$ ipython --no-banner

In [1]: import numpy as np

In [2]: import numpy.linalg as la

In [3]: np.set_printoptions(precision=1, suppress=True, linewidth=140, floatmode="fixed")

In [4]: W0 = np.load("case17.npy")

In [5]: W0
Out[5]: 
array([[ 29.9,  13.5, -28.4,  11.8],
       [ 30.8,  14.0, -27.9,  13.9],
       [-19.0,   9.7, -18.5,   3.1],
       [-17.9,   8.9, -18.4,   1.4],
       [ 28.8,  15.7, -27.5,  10.3],
       [-16.3,   9.7, -17.8,   1.2],
       [ 28.1,  14.7, -27.4,  12.0],
       [ 29.1,  14.5, -27.8,  11.9],
       [ 31.7,  13.5, -27.3,  11.0],
       [ 29.2,  13.1, -29.1,  11.9],
       [ 30.9,  15.1, -27.7,  13.4],
       [ 28.6,  13.6, -27.9,  12.5],
       [-18.1,  10.0, -17.3,   1.3],
       [-17.4,  11.8, -18.0,   2.6],
       [ 29.0,  11.8, -29.2,  11.8],
       [ 28.9,  12.7, -26.7,  12.8],
       [-18.1,  10.4, -18.7,   1.8],
       [ 30.9,  15.5, -28.1,  10.9],
       [ 30.8,  12.0, -27.4,  12.0],
       [-18.0,  11.4, -17.5,   0.7],
       [ 29.8,  15.4, -29.3,  11.9],
       [ 29.6,  15.5, -27.9,  14.1],
       [-18.9,   9.9, -17.4,   2.1],
       [ 31.1,  13.6, -28.1,  13.1],
       [ 28.5,  13.1, -28.2,  10.6],
       [-18.3,  10.5, -17.3,   0.1],
       [-17.2,  10.0, -17.9,   1.1],
       [ 29.4,  14.4, -28.9,  10.9],
       [ 31.6,  14.8, -26.8,  12.3],
       [-17.9,  10.0, -18.5,   1.7],
       [ 30.5,  12.4, -28.6,  10.6],
       [-18.5,   9.6, -17.6,   3.0],
       [-19.2,  11.0, -17.6,   3.3],
       [ 28.4,  14.7, -27.3,  12.2],
       [-16.8,  10.9, -17.9,   3.0],
       [ 31.7,  14.1, -28.6,  14.0],
       [-17.6,   9.6, -17.6,   2.9],
       [-17.8,  10.6, -18.4,   2.7],
       [ 31.8,  14.0, -29.1,  12.9],
       [-18.2,   8.8, -18.8,   1.9]])

In [6]: Ac = (W0 - W0.mean(axis=0)) / W0.std(axis=0)

In [7]: Ac.std(axis=0)
Out[7]: array([1.0, 1.0, 1.0, 1.0])

In [8]: b = la.lstsq(np.delete(Ac, 2, axis=1), Ac[:, 2])[0]

In [9]: b.round(1) + 0
Out[9]: array([-1.0,  0.0,  0.0])

In [10]: print(np.abs(b).argmax())
0

In [11]: Ac = W0 - W0.mean(axis=1)
ValueError: operands could not be broadcast together with shapes (40,4) (40,) 


In [12]: Ac = W0 - W0.mean(axis=0)

In [13]: U, sig, vt = la.svd(Ac, full_matrices=False)

In [14]: print(la.matrix_rank(Ac))
4

In [15]: (np.sign(U[:, 0]) == np.sign(U[0, 0])).astype(int)
Out[15]: array([1, 1, 0, 0, 1, 0, 1, 1, 1, 1, 1, 1, 0, 0, 1, 1, 0, 1, 1, 0, 1, 1, 0, 1, 1, 0, 0, 1, 1, 0, 1, 0, 0, 1, 0, 1, 0, 0, 1, 0])

In [16]: vt[0] * np.sign(vt[0, np.abs(vt[0]).argmax()])
Out[16]: array([ 1.0,  0.1, -0.2,  0.2])

In [17]: np.round(Ac.mean(axis=0), 1) + 0
Out[17]: array([0.0, 0.0, 0.0, 0.0])

In [18]: B = np.c_[W0[:, :2] @ np.array([[1, 0], [2, -1]]), np.array([3, 1, 0, 3, 1, 0, 2, 0, 3, 1, 0, 1, 2, 0, 0, 2, 3, 1, 1, 1, 3, 0, 2, 0, 3, 1, 3, 1, 1, 0, 2, 2, 3, 0, 2, 0, 1, 1, 1, 3])]

In [19]: B
Out[19]: 
array([[ 56.9, -13.5,   3.0],
       [ 58.8, -14.0,   1.0],
       [  0.4,  -9.7,   0.0],
       [ -0.1,  -8.9,   3.0],
       [ 60.2, -15.7,   1.0],
       [  3.1,  -9.7,   0.0],
       [ 57.5, -14.7,   2.0],
       [ 58.1, -14.5,   0.0],
       [ 58.7, -13.5,   3.0],
       [ 55.4, -13.1,   1.0],
       [ 61.1, -15.1,   0.0],
       [ 55.8, -13.6,   1.0],
       [  1.9, -10.0,   2.0],
       [  6.2, -11.8,   0.0],
       [ 52.6, -11.8,   0.0],
       [ 54.3, -12.7,   2.0],
       [  2.7, -10.4,   3.0],
       [ 61.9, -15.5,   1.0],
       [ 54.8, -12.0,   1.0],
       [  4.8, -11.4,   1.0],
       [ 60.6, -15.4,   3.0],
       [ 60.6, -15.5,   0.0],
       [  0.9,  -9.9,   2.0],
       [ 58.3, -13.6,   0.0],
       [ 54.7, -13.1,   3.0],
       [  2.7, -10.5,   1.0],
       [  2.8, -10.0,   3.0],
       [ 58.2, -14.4,   1.0],
       [ 61.2, -14.8,   1.0],
       [  2.1, -10.0,   0.0],
       [ 55.3, -12.4,   2.0],
       [  0.7,  -9.6,   2.0],
       [  2.8, -11.0,   3.0],
       [ 57.8, -14.7,   0.0],
       [  5.0, -10.9,   2.0],
       [ 59.9, -14.1,   0.0],
       [  1.6,  -9.6,   1.0],
       [  3.4, -10.6,   1.0],
       [ 59.8, -14.0,   1.0],
       [ -0.6,  -8.8,   3.0]])

In [20]: la.norm(la.qr(W0)[0].T @ B, axis=0) ** 2 / ((B ** 2).sum(axis=0) + 1e-12)
Out[20]: array([1.0, 1.0, 0.6])

In [21]: la.matrix_rank(np.c_[W0, B])
Out[21]: np.int64(5)

In [22]: la.matrix_rank(B)
Out[22]: np.int64(3)

In [23]: U, sig, vt = la.svd(W0)

In [24]: sig
Out[24]: array([216.5, 112.3,   6.3,   6.0])

In [25]: np.argmax(sig[:-1] / (sig[1:] + 1e-6)) + 1
Out[25]: np.int64(2)

In [26]: B = U[:, :2] @ np.diag(sig[:2]) @ vt[:2]

In [27]: la.matrix_rank(W0, rtol=0.05)
Out[27]: np.int64(2)

In [28]: la.matrix_rank(B)
Out[28]: np.int64(2)

In [29]: arr = np.loadtxt("x.csv", delimiter=",")

In [30]: arr
Out[30]: 
array([[  1.0,  -1.0,   0.0,   1.0,   2.0,   1.0,  -2.0,  -3.0,   3.0,  -2.0],
       [  2.0,  -3.0,   1.0,   2.0,   0.0,  -2.0,  -2.0,   0.0,   0.0,  -5.0],
       [ -1.0,  -4.0,   0.0,   2.0,   2.0,   0.0,  -2.0,   3.0,   1.0,  -2.0],
       [ -4.0,  -6.0,  -3.0,   4.0,   1.0,  -2.0,  -5.0,   3.0,   2.0,  -3.0],
       [ -5.0,  -3.0,  -3.0,   5.0,   0.0,   1.0,  -7.0,   6.0,   0.0,  -1.0],
       [ -2.0,  -1.0,  -4.0,   7.0,  -1.0,   1.0,  -9.0,   8.0,   0.0,   0.0],
       [ -1.0,   0.0,  -7.0,   7.0,  -2.0,   2.0,  -7.0,  11.0,  -1.0,   1.0],
       [ -2.0,  -1.0,  -9.0,   7.0,  -4.0,   5.0, -10.0,  11.0,  -4.0,   3.0],
       [ -2.0,  -4.0,  -8.0,   5.0,  -3.0,   7.0, -11.0,  12.0,  -1.0,   2.0],
       [ -4.0,  -6.0,  -8.0,   4.0,  -4.0,   4.0, -11.0,   9.0,  -3.0,   0.0],
       [ -5.0,  -6.0,  -9.0,   6.0,  -2.0,   5.0, -12.0,   7.0,  -3.0,  -2.0],
       [ -6.0,  -3.0,  -9.0,   6.0,  -1.0,   6.0, -10.0,   5.0,  -2.0,  -2.0],
       [ -8.0,  -2.0,  -7.0,   8.0,   1.0,   4.0,  -8.0,   5.0,  -4.0,  -4.0],
       [-10.0,  -5.0,  -9.0,  10.0,   3.0,   1.0,  -5.0,   8.0,  -6.0,  -6.0],
       [-10.0,  -8.0, -11.0,   7.0,   5.0,   0.0,  -7.0,   8.0,  -8.0,  -8.0],
       [ -9.0,  -8.0,  -9.0,   9.0,   8.0,   1.0,  -6.0,   9.0, -10.0, -10.0],
       [ -8.0,  -9.0,  -6.0,  12.0,  11.0,   1.0,  -9.0,  10.0,  -9.0, -10.0],
       [ -5.0, -12.0,  -8.0,  14.0,  12.0,  -2.0,  -6.0,   7.0, -10.0, -10.0],
       [ -7.0, -12.0,  -8.0,  17.0,  13.0,   1.0,  -5.0,   7.0,  -9.0, -13.0],
       [ -8.0, -10.0,  -6.0,  19.0,  13.0,   4.0,  -2.0,  10.0, -11.0, -16.0],
       [-11.0,  -7.0,  -5.0,  19.0,  13.0,   2.0,  -1.0,  12.0, -13.0, -14.0],
       [ -9.0,  -7.0,  -8.0,  21.0,  16.0,   1.0,   1.0,  12.0, -10.0, -12.0],
       [-12.0,  -6.0,  -5.0,  20.0,  18.0,   4.0,   1.0,  11.0,  -8.0, -13.0],
       [-13.0,  -6.0,  -7.0,  20.0,  18.0,   1.0,  -2.0,  13.0, -10.0, -15.0],
       [-12.0,  -9.0,  -4.0,  21.0,  18.0,   2.0,   1.0,  16.0,  -9.0, -17.0],
       [ -9.0, -10.0,  -4.0,  23.0,  17.0,   4.0,   1.0,  14.0,  -9.0, -16.0],
       [-12.0, -10.0,  -6.0,  22.0,  17.0,   3.0,  -1.0,  14.0,  -9.0, -17.0],
       [-14.0, -12.0,  -6.0,  25.0,  17.0,   1.0,  -1.0,  14.0,  -9.0, -18.0],
       [-12.0, -12.0,  -3.0,  23.0,  18.0,   2.0,  -4.0,  12.0,  -8.0, -20.0],
       [-13.0,  -9.0,   0.0,  21.0,  19.0,   4.0,  -4.0,  12.0,  -8.0, -20.0],
       [-14.0,  -8.0,  -2.0,  22.0,  20.0,   5.0,  -5.0,  11.0, -10.0, -21.0],
       [-12.0,  -7.0,  -3.0,  25.0,  23.0,   8.0,  -7.0,   8.0,  -7.0, -24.0],
       [-11.0, -10.0,  -1.0,  25.0,  23.0,   7.0,  -5.0,   7.0,  -7.0, -23.0],
       [-11.0, -11.0,  -4.0,  23.0,  22.0,   6.0,  -4.0,   5.0,  -4.0, -20.0],
       [ -9.0, -10.0,  -2.0,  20.0,  23.0,   7.0,  -7.0,   7.0,  -3.0, -21.0],
       [-11.0, -11.0,  -1.0,  19.0,  26.0,   6.0,  -5.0,   9.0,  -6.0, -20.0],
       [-13.0, -14.0,  -2.0,  18.0,  25.0,   8.0,  -3.0,   9.0,  -6.0, -17.0],
       [-13.0, -11.0,  -1.0,  19.0,  25.0,  11.0,  -1.0,   9.0,  -8.0, -19.0],
       [-13.0, -14.0,   2.0,  21.0,  24.0,  11.0,   2.0,   9.0,  -6.0, -22.0],
       [-10.0, -11.0,   3.0,  24.0,  25.0,  13.0,   5.0,   8.0,  -6.0, -19.0],
       [ -7.0, -12.0,   0.0,  22.0,  28.0,  16.0,   7.0,  10.0,  -5.0, -22.0],
       [ -7.0, -10.0,  -3.0,  20.0,  29.0,  16.0,   4.0,   9.0,  -5.0, -23.0],
       [ -8.0, -10.0,  -1.0,  21.0,  30.0,  17.0,   5.0,  10.0,  -5.0, -26.0]])

In [31]: G = np.cov(arr, rowvar=False)

In [32]: G.shape
Out[32]: (10, 10)

In [33]: Ac = (arr - arr.mean(axis=0)) / arr.std(axis=0)

In [34]: np.argwhere(np.abs(Ac) > 2)
Out[34]: 
array([[ 0,  0],
       [ 0,  7],
       [ 0,  8],
       [ 1,  0],
       [ 1,  7],
       [ 3,  8],
       [ 6,  1],
       [39,  2],
       [40,  5],
       [40,  6],
       [41,  5],
       [42,  5]])

In [35]: Ac.std(axis=0)
Out[35]: array([1.0, 1.0, 1.0, 1.0, 1.0, 1.0, 1.0, 1.0, 1.0, 1.0])

In [36]: b = la.lstsq(np.delete(Ac, 5, axis=1), Ac[:, 5])[0]

In [37]: print(np.round(1 - np.var(Ac[:, 5] - np.delete(Ac, 5, axis=1) @ b), 1))
0.6

In [38]: b.round(1) + 0
Out[38]: array([ 0.2,  0.1, -0.2, -0.4,  1.2,  0.0,  0.3,  0.6, -0.3])

In [39]: def softmax(z):
    ...:     e = np.exp(z - z.max(axis=-1, keepdims=True))
    ...:     return e / e.sum(axis=-1, keepdims=True)
    ...: 

In [40]: softmax(arr).sum(axis=1)
Out[40]: 
array([1.0, 1.0, 1.0, 1.0, 1.0, 1.0, 1.0, 1.0, 1.0, 1.0, 1.0, 1.0, 1.0, 1.0, 1.0, 1.0, 1.0, 1.0, 1.0, 1.0, 1.0, 1.0, 1.0, 1.0, 1.0, 1.0,
       1.0, 1.0, 1.0, 1.0, 1.0, 1.0, 1.0, 1.0, 1.0, 1.0, 1.0, 1.0, 1.0, 1.0, 1.0, 1.0, 1.0])

In [41]: S = arr @ arr.T / np.sqrt(10)

In [42]: print(softmax(S).round(6).argmax(axis=1))
[34 32 38 27 27 27 27  7  8  8 27 31 31 27 27 27 31 27 31 42 42 42 42 42 42 42 42 42 42 42 42 42 42 42 42 42 42 42 42 42 42 42 42]

In [43]: labels = arr[:, 8] > np.median(arr[:, 8])

In [44]: f = arr[labels].mean(axis=0) - arr[~labels].mean(axis=0)

In [45]: labels.astype(int)
Out[45]: array([1, 1, 1, 1, 1, 1, 1, 1, 1, 1, 1, 1, 1, 0, 0, 0, 0, 0, 0, 0, 0, 0, 0, 0, 0, 0, 0, 0, 0, 0, 0, 0, 0, 1, 1, 0, 0, 0, 0, 0, 1, 1, 1])

In [46]: np.round((((arr - arr.mean(axis=0)) @ f > 0) == labels).mean(), 1)
Out[46]: np.float64(0.8)

In [47]: print(f)
[  6.5   4.4   0.2  -9.6 -10.4   1.3  -2.3  -3.8   6.6   8.9]

In [48]: print(np.argsort(-np.abs(f).round(6), kind="stable"))
[4 3 9 8 0 1 7 6 5 2]

In [49]: mat = np.load("layer4.npy")

In [50]: print(mat)
[[  0  -3   2  -2   4  -2   1]
 [  3   0   0  -7   3 -10   5]
 [ -2   0   0  -6  -1   3  -7]
 [  2   7   6   0   2   6   4]
 [ -4  -3   1  -2   0  -2  -2]
 [  2  10  -3  -6   2   0  -2]
 [ -1  -5   7  -4   2   2   0]]

In [51]: x0 = np.array([2, -2, 2, 1, 3, 3, 3])

In [52]: round(la.det(mat), 1)
Out[52]: np.float64(-0.0)

In [53]: np.round(la.svd(mat, compute_uv=False), 1) + 0
Out[53]: array([15.1, 15.1, 12.1, 12.1,  2.9,  2.9,  0.0])

In [54]: q = la.solve(np.eye(7) - mat, np.eye(7) + mat)

In [55]: round(la.det(q), 1)
Out[55]: np.float64(1.0)

In [56]: np.allclose(mat[:-1].T @ la.lstsq(mat[:-1].T, mat[-1])[0], mat[-1])
Out[56]: True

In [57]: round(float(np.trace(la.pinv(mat) @ mat)), 1)
Out[57]: 6.0

In [58]: np.round(mat @ la.pinv(mat) @ mat, 1) + 0
Out[58]: 
array([[  0.0,  -3.0,   2.0,  -2.0,   4.0,  -2.0,   1.0],
       [  3.0,   0.0,   0.0,  -7.0,   3.0, -10.0,   5.0],
       [ -2.0,   0.0,   0.0,  -6.0,  -1.0,   3.0,  -7.0],
       [  2.0,   7.0,   6.0,   0.0,   2.0,   6.0,   4.0],
       [ -4.0,  -3.0,   1.0,  -2.0,   0.0,  -2.0,  -2.0],
       [  2.0,  10.0,  -3.0,  -6.0,   2.0,   0.0,  -2.0],
       [ -1.0,  -5.0,   7.0,  -4.0,   2.0,   2.0,   0.0]])

In [59]: w1 = np.array([[5, 5], [0, 4], [0, 0], [0, 1], [0, 4], [3, 3], [3, 4]])

In [60]: b = np.array([-4, -3])

In [61]: H = np.maximum(mat @ w1 + b, 0)

In [62]: (H > 0).mean(axis=0)
Out[62]: array([0.1, 0.4])

In [63]: H
Out[63]: 
array([[ 0,  0],
       [ 0,  7],
       [ 0,  0],
       [36, 77],
       [ 0,  0],
       [ 0, 41],
       [ 0,  0]])

In [64]: (H > 0).astype(int)
Out[64]: 
array([[0, 0],
       [0, 1],
       [0, 0],
       [1, 1],
       [0, 0],
       [0, 1],
       [0, 0]])

In [65]: W2 = np.array([[0, -3, -2], [2, 1, -1]])

In [66]: (H @ W2).round(6).argmax(axis=1)
Out[66]: array([0, 0, 0, 0, 0, 0, 0])

In [67]: H @ W2
Out[67]: 
array([[   0,    0,    0],
       [  14,    7,   -7],
       [   0,    0,    0],
       [ 154,  -31, -149],
       [   0,    0,    0],
       [  82,   41,  -41],
       [   0,    0,    0]])

In [68]: rk = la.matrix_rank(mat)

In [69]: rk
Out[69]: np.int64(6)

In [70]: ns = la.svd(mat)[2][rk:].T

In [71]: [int(la.matrix_rank(np.delete(mat, i, axis=0))) for i in range(7)]
Out[71]: [6, 6, 6, 6, 6, 6, 6]

In [72]: feats = np.load("data.npy")

In [73]: feats
Out[73]: 
array([[ 8, -5, -4, -7, -5],
       [-5, -4, -7, -4, 10],
       [-4, -7, -6, -3, -6],
       [-7, -4, -3,  6,  4],
       [-5, 10, -6,  4, -8]])

In [74]: # equal to its transpose

In [75]: print(np.round(np.abs(la.eigvals(feats)).max(), 1))
17.8

In [76]: la.matrix_power(feats, 2)
Out[76]: 
array([[179, -14,  78, -86, -54],
       [-14, 206,  42,  88, -69],
       [ 78,  42, 146,  32,  22],
       [-86,  88,  32, 126,   5],
       [-54, -69,  22,   5, 241]])

In [77]: (feats + feats.T) / 2
Out[77]: 
array([[ 8.0, -5.0, -4.0, -7.0, -5.0],
       [-5.0, -4.0, -7.0, -4.0, 10.0],
       [-4.0, -7.0, -6.0, -3.0, -6.0],
       [-7.0, -4.0, -3.0,  6.0,  4.0],
       [-5.0, 10.0, -6.0,  4.0, -8.0]])
